$ python -q
>>> import numpy as np
>>> import numpy.linalg as la
>>> np.set_printoptions(precision=3, suppress=True, linewidth=100)
>>> m1 = np.load("a.npy")
>>> print(m1)
[[-0.707 -0.707  0.   ]
 [ 0.707 -0.707  0.   ]
 [ 0.     0.     1.   ]]
>>> # columns are unit length and at right angles
>>> rng = np.random.default_rng(773217)
>>> labels = rng.permutation(3)
>>> print(labels)
[1 2 0]
>>> Y = m1[labels][:, labels]
>>> print(round(float(la.det(Y)), 3), np.round(la.det(m1[labels]), 3))
1.0 1.0
>>> print(np.diag(Y))
[-0.707  1.    -0.707]
>>> def softmax(z):
...     e = np.exp(z - z.max(axis=-1, keepdims=True))
...     return e / e.sum(axis=-1, keepdims=True)
... 
>>> print(softmax(10 * m1[0]))
[0.001 0.001 0.998]
>>> print(softmax(m1[0]))
[0.248 0.248 0.503]
>>> print(softmax(m1[0] + 2))
[0.248 0.248 0.503]
>>> att = m1 @ m1.T / np.sqrt(3)
>>> print(softmax(att).round(6).argmax(axis=1))
[0 1 2]
>>> print(softmax(att))
[[0.471 0.264 0.264]
 [0.264 0.471 0.264]
 [0.264 0.264 0.471]]
>>> print(softmax(att + np.triu(np.full(att.shape, -np.inf), 1)))
[[1.    0.    0.   ]
 [0.36  0.64  0.   ]
 [0.264 0.264 0.471]]
>>> mat = np.load("arr.npy")
>>> print(mat)
[[-1.3  0.4 -0.8  2.1  1.4]
 [-0.2 -0.7  0.9 -0.4  0.7]
 [ 0.3  1.2  1.1  0.  -0.2]]
>>> cov = mat.T @ mat
>>> print(np.trace(cov), np.round((mat ** 2).sum(), 3))
13.63 13.63
>>> print(la.svd(mat, compute_uv=False) ** 2)
[9.091 2.63  1.909]
>>> print(la.matrix_rank(cov))
3
>>> print(m1.shape)
(3, 3)
>>> print(np.round(la.norm(m1), 3))
1.732
>>> print(np.round(np.diff(m1, axis=0), 3) + 0)
[[ 1.414  0.     0.   ]
 [-0.707  0.707  1.   ]]
>>> print(np.round(m1 - m1[0], 3) + 0)
[[0.    0.    0.   ]
 [1.414 0.    0.   ]
 [0.707 0.707 1.   ]]
>>> print(np.round(m1.sum(axis=1), 3) + 0)
[-1.414  0.     1.   ]
>>> print(np.round(m1.mean(axis=0), 3) + 0)
[ 0.    -0.471  0.333]
>>> arr = np.load("dump.npy")
>>> print(arr)
[[0.556 0.222 0.    0.222]
 [0.4   0.2   0.4   0.   ]
 [0.333 0.2   0.2   0.267]
 [0.286 0.    0.143 0.571]]
>>> # rows sum to 1
>>> Q, Rm = la.qr(arr)
>>> print(np.round(Q.T @ Q, 3) + 0)
[[1. 0. 0. 0.]
 [0. 1. 0. 0.]
 [0. 0. 1. 0.]
 [0. 0. 0. 1.]]
>>> print(Q.shape, Rm.shape)
(4, 4) (4, 4)
>>> print(Rm)
[[-0.814 -0.332 -0.329 -0.462]
 [ 0.    -0.138 -0.079  0.366]
 [ 0.     0.     0.326  0.037]
 [ 0.     0.     0.     0.313]]
>>> proj = np.triu(np.array([[2, -2, 1, 2], [-3, -1, -4, -4], [1, 3, 1, 4], [-5, 3, -3, -2]]), 1) + np.eye(4)
>>> Y = proj @ Rm @ la.inv(proj)
>>> print(proj @ Rm - Rm @ proj)
[[ 0.    -1.351 -0.031  1.546]
 [ 0.     0.    -1.856 -1.639]
 [ 0.     0.     0.    -0.05 ]
 [ 0.     0.     0.     0.   ]]
>>> print(la.matrix_rank(Y))
4
>>> print(Y)
[[-0.814 -1.683 -5.762 17.416]
 [ 0.    -0.138 -1.935  6.152]
 [ 0.     0.     0.326 -0.014]
 [ 0.     0.     0.     0.313]]
>>> print(np.round(np.einsum("ii->", Y), 3))
-0.313
>>> print(np.round(la.det(Y.T), 3))
0.011
>>> print(np.round(la.det(Y[::-1]), 3))
0.011
>>> print(np.poly(Y))
[ 1.     0.313 -0.394  0.025  0.011]
>>> print(np.sort(np.abs(la.eigvals(arr))))
[0.125 0.207 0.445 1.   ]
>>> print(np.allclose(arr @ arr.T, arr.T @ arr))
False
>>> print(np.trace(arr))
1.527
>>> print((arr + arr.T) / 2)
[[0.556 0.311 0.167 0.254]
 [0.311 0.2   0.3   0.   ]
 [0.167 0.3   0.2   0.205]
 [0.254 0.    0.205 0.571]]
>>> print(round(float(np.abs(la.eigvals(arr)).max()), 3))
1.0
>>> J = np.array([[-57, -2, -3, 3, 0, 0],
...     [0, 39, -2, -3, -3, 2],
...     [-1, -1, 3, -1, 2, -1],
...     [2, 0, 0, 3, 0, 1],
...     [3, 0, -3, 0, -1, 2],
...     [0, -2, -3, -3, 0, 63]])
>>> f = np.array([0, -1, -3, -2, -2, 2])
>>> Y = J + np.outer(f, np.eye(6)[0])
>>> print(la.matrix_rank(Y - J))
1
>>> print(Y)
[[-57.  -2.  -3.   3.   0.   0.]
 [ -1.  39.  -2.  -3.  -3.   2.]
 [ -4.  -1.   3.  -1.   2.  -1.]
 [  0.   0.   0.   3.   0.   1.]
 [  1.   0.  -3.   0.  -1.   2.]
 [  2.  -2.  -3.  -3.   0.  63.]]
>>> print(la.matrix_rank(la.inv(Y) - la.inv(J), tol=1e-8))
1
>>> print(np.round(softmax(10 * J[0]), 3) + 0)
[0. 0. 0. 1. 0. 0.]
>>> print(np.round(softmax(J[0] + 2), 3) + 0)
[0.    0.006 0.002 0.902 0.045 0.045]
>>> att = J @ J.T / np.sqrt(6)
>>> print(softmax(att)[0] @ J)
[-57.  -2.  -3.   3.   0.   0.]
>>> print(np.round(softmax(att), 3) + 0)
[[1. 0. 0. 0. 0. 0.]
 [0. 1. 0. 0. 0. 0.]
 [1. 0. 0. 0. 0. 0.]
 [0. 0. 0. 0. 0. 1.]
 [0. 0. 0. 0. 0. 1.]
 [0. 0. 0. 0. 0. 1.]]
>>> Y = la.inv(J)
>>> print(round(la.cond(J), 3))
103.755
>>> print((np.abs(Y) > 1e-9).astype(int))
[[1 1 1 1 1 1]
 [1 1 1 1 1 1]
 [1 1 1 1 1 1]
 [1 1 1 1 1 1]
 [1 1 1 1 1 1]
 [1 1 1 1 1 1]]
>>> print(np.allclose(Y, J.T))
False
>>> print(round(float(la.slogdet(J)[0]), 3))
-1.0
>>> labels = rng.permutation(6)
>>> Y = J[:, labels] * rng.choice([-1, 1], 6)
>>> print(Y)
[[  0  -3   3   0  57   2]
 [  2  -2  -3  -3   0 -39]
 [ -1   3  -1   2   1   1]
 [  1   0   3   0  -2   0]
 [  2  -3   0  -1  -3   0]
 [ 63  -3  -3   0   0   2]]
>>> U, _, vt = la.svd(J.T @ Y)
>>> print(np.round(U @ vt, 3) + 0)
[[ 0.  0.  0.  0. -1.  0.]
 [ 0.  0.  0.  0.  0. -1.]
 [ 0.  1.  0.  0.  0.  0.]
 [ 0.  0.  1.  0.  0.  0.]
 [ 0.  0.  0.  1.  0.  0.]
 [ 1.  0.  0.  0.  0.  0.]]
>>> A = np.eye(5, dtype=int)[rng.permutation(5)]
>>> print(A)
[[1 0 0 0 0]
 [0 0 1 0 0]
 [0 0 0 1 0]
 [0 1 0 0 0]
 [0 0 0 0 1]]
>>> print(round(la.det(A), 3))
1.0
>>> print((A != 0).astype(int))
[[1 0 0 0 0]
 [0 0 1 0 0]
 [0 0 0 1 0]
 [0 1 0 0 0]
 [0 0 0 0 1]]
>>> print(np.flatnonzero(la.matrix_power((A != 0) + (A.T != 0) + np.eye(5), 5)[0]))
[0]
>>> print(la.pinv(A))
[[1. 0. 0. 0. 0.]
 [0. 0. 0. 1. 0.]
 [0. 1. 0. 0. 0.]
 [0. 0. 1. 0. 0.]
 [0. 0. 0. 0. 1.]]
>>> F = np.array([[0.0, 0.0, 1.0, -2.0, -1.0, 0.0],
...     [0.0, 0.0, -2.0, 0.0, 2.0, 1.0],
...     [1.0, -2.0, 0.0, 0.0, 0.0, 0.0],
...     [-2.0, 0.0, 0.0, 0.0, 0.0, 0.0],
...     [-1.0, 2.0, 0.0, 0.0, 0.0, 0.0],
...     [0.0, 1.0, 0.0, 0.0, 0.0, 0.0]])
>>> r = la.matrix_rank(F)
>>> print(r)
4
>>> ns = la.svd(F)[2][r:].T
>>> print([int(la.matrix_rank(F[:, :j + 1])) for j in range(6)])
[1, 2, 3, 4, 4, 4]
>>> f = np.array([-3, -5])
>>> print(np.convolve(F[2], f))
[-3.  1. 10.  0.  0.  0.  0.]
>>> print(np.array([np.convolve(row, f, "same") for row in F]))
[[  0.   0.  -3.   1.  13.   5.]
 [  0.   0.   6.  10.  -6. -13.]
 [ -3.   1.  10.   0.   0.   0.]
 [  6.  10.   0.   0.   0.   0.]
 [  3.  -1. -10.   0.   0.   0.]
 [  0.  -3.  -5.   0.   0.   0.]]
>>> print(np.polyval(f, F[2]))
[-8.  1. -5. -5. -5. -5.]
>>> print(np.cross(F[2, :3], F[4, :3]))
[-0. -0.  0.]
>>> U, s, vt = la.svd(F)
>>> vecs = vt[:(s > 1e-8).sum()]
>>> x = F[5] + 3 * F[3] + rng.integers(2) * np.eye(6)[1]
>>> print(x)
[-6.  1.  0.  0.  0.  0.]
>>> print(la.matrix_rank(np.vstack([F, x])))
4
>>> print(np.round(la.eigvalsh(F).min(), 3))
-3.431
>>> print([round(float(la.det(F[:i, :i])), 2) + 0 for i in range(1, 7)])
[0.0, 0.0, 0.0, 16.0, 0.0, 0.0]
>>> U, s, vt = la.svd(F)
>>> print(s.round(3) + 0)
[3.431 3.431 1.797 1.797 0.    0.   ]
>>> Y = U[:, :4] @ np.diag(s[:4]) @ vt[:4]
>>> print(round(float(la.norm(F - Y) / la.norm(F)), 3))
0.0
>>> print(round(la.norm(F - Y, 2), 3), round(s[4], 3))
0.0 0.0
>>> print(round(float(np.abs(F - Y).max()), 3))
0.0
>>> print(la.matrix_rank(Y))
4
>>> print(Y.round(3) + 0)
[[ 0.  0.  1. -2. -1.  0.]
 [ 0.  0. -2.  0.  2.  1.]
 [ 1. -2.  0.  0.  0.  0.]
 [-2.  0.  0.  0.  0.  0.]
 [-1.  2.  0.  0.  0.  0.]
 [ 0.  1.  0.  0.  0.  0.]]
>>> data = np.array([[0, 0, 0, -12, -6, 0],
...     [0, 0, 0, -3, -12, -15],
...     [0, 0, 0, -6, -15, -6],
...     [-8, -4, 0, -8, -4, 0],
...     [-2, -8, -10, -2, -8, -10],
...     [-4, -10, -4, -4, -10, -4]])
>>> print(data)
[[  0   0   0 -12  -6   0]
 [  0   0   0  -3 -12 -15]
 [  0   0   0  -6 -15  -6]
 [ -8  -4   0  -8  -4   0]
 [ -2  -8 -10  -2  -8 -10]
 [ -4 -10  -4  -4 -10  -4]]
>>> Q, vecs = la.qr(data[:, :4])[0], la.qr(data[:, 4:])[0]
>>> s = la.svd(Q.T @ vecs, compute_uv=False)
>>> print((s > 0.9).sum())
0
>>> print(round(la.norm(Q @ Q.T - vecs @ vecs.T, 2), 3))
1.0
>>> Y = la.inv(data)
>>> print(np.round(data @ Y, 3) + 0)
[[1. 0. 0. 0. 0. 0.]
 [0. 1. 0. 0. 0. 0.]
 [0. 0. 1. 0. 0. 0.]
 [0. 0. 0. 1. 0. 0.]
 [0. 0. 0. 0. 1. 0.]
 [0. 0. 0. 0. 0. 1.]]
>>> print(round(la.det(data) * la.det(Y), 3))
1.0
>>> print(np.round(la.inv(Y), 3) + 0)
[[  0.   0.   0. -12.  -6.   0.]
 [  0.   0.   0.  -3. -12. -15.]
 [  0.   0.   0.  -6. -15.  -6.]
 [ -8.  -4.   0.  -8.  -4.   0.]
 [ -2.  -8. -10.  -2.  -8. -10.]
 [ -4. -10.  -4.  -4. -10.  -4.]]
>>> print(la.det(data) * Y)
[[-63648. -14976.  37440.  95472.  22464. -56160.]
 [ 29952.  29952. -74880. -44928. -44928. 112320.]
 [-11232. -59904.  52416.  16848.  89856. -78624.]
 [ 63648.  14976. -37440.      0.      0.      0.]
 [-29952. -29952.  74880.      0.      0.      0.]
 [ 11232.  59904. -52416.      0.      0.      0.]]
>>> print(round(float(la.cond(data)), 3))
14.081
>>> print(np.allclose(Y, data.T))
False
>>> labels = rng.permutation(6)
>>> print(labels)
[5 0 1 3 2 4]
>>> Y = data[labels][:, labels]
>>> print(round(la.det(Y), 3), np.round(la.det(data[labels]), 3))
-584064.0 -584064.0
>>> print(Y)
[[ -4  -4 -10  -4  -4 -10]
 [  0   0   0 -12   0  -6]
 [-15   0   0  -3   0 -12]
 [  0  -8  -4  -8   0  -4]
 [ -6   0   0  -6   0 -15]
 [-10  -2  -8  -2 -10  -8]]
>>> print(np.allclose(Y, data))
False
>>> print(np.sort(np.abs(la.eigvals(Y))))
[ 3.113  5.171  6.896 11.456 14.399 31.897]
>>> print(np.trace(Y))
-20
>>> W0 = np.loadtxt("case0.csv", delimiter=",")
>>> print(W0)
[[-3.097 -7.012 -4.947 -7.997]
 [-3.118 -7.014 -4.964 -8.051]
 [-3.015 -7.118 -4.969 -8.058]
 [-2.962 -6.945 -5.062 -7.949]
 [-3.082 -7.031 -4.983 -7.906]
 [-3.054 -6.984 -5.116 -8.079]
 [-2.948 -6.977 -4.938 -7.962]
 [-2.956 -6.984 -4.992 -7.98 ]
 [-3.085 -7.009 -5.078 -7.911]
 [ 3.909 -1.961  6.091  0.946]
 [ 4.052 -2.006  5.944  1.022]
 [ 3.891 -1.969  5.967  1.037]
 [ 3.991 -1.971  5.906  1.055]
 [ 3.988 -2.049  6.018  0.988]
 [ 4.056 -1.971  6.02   1.001]
 [ 3.965 -1.964  6.006  1.024]
 [ 4.043 -2.006  5.953  0.914]
 [ 3.997 -2.059  5.98   0.992]
 [ 2.961  4.04  -6.007  4.01 ]
 [ 3.049  4.033 -5.935  3.959]
 [ 3.055  4.034 -5.977  4.015]
 [ 2.893  4.001 -6.12   4.02 ]
 [ 3.017  4.027 -6.004  3.992]
 [ 2.968  4.106 -5.963  3.987]
 [ 2.976  3.981 -5.937  3.995]
 [ 3.074  4.052 -6.099  4.065]
 [ 3.029  3.937 -5.999  4.047]]
>>> Ac = W0 - W0.mean(axis=0)
>>> vecs = la.svd(Ac)[2][:3]
>>> Y = Ac - Ac @ vecs.T @ vecs
>>> print(Y.std(axis=0))
[0.003 0.031 0.008 0.029]
>>> print(la.norm(Y, axis=1).round(6).argmax())
26
>>> print(np.diag(vecs.T @ vecs))
[0.996 0.49  0.966 0.548]
>>> D = la.norm(W0[:, None] - W0[None], axis=-1)
>>> print(la.matrix_rank(D ** 2))
6
>>> print(D[:5, :5])
[[0.    0.06  0.149 0.196 0.101]
 [0.06  0.    0.147 0.222 0.152]
 [0.149 0.147 0.    0.231 0.188]
 [0.196 0.222 0.231 0.    0.173]
 [0.101 0.152 0.188 0.173 0.   ]]
>>> print(D.mean(axis=1).argmax())
5
>>> print(np.flatnonzero(D[8] < D.mean() / 2))
[0 1 2 3 4 5 6 7 8]
>>> print(np.unravel_index(D.round(6).argmax(), D.shape))
(np.int64(2), np.int64(25))
>>> U, s, vt = la.svd(W0)
>>> print(s)
[39.06  29.319 12.091  0.23 ]
>>> Y = U[:, :3] @ np.diag(s[:3]) @ vt[:3]
>>> print(round(float(np.abs(W0 - Y).max()), 3))
0.062
>>> print(round(la.norm(W0 - Y, 2), 3), round(s[3], 3))
0.23 0.23
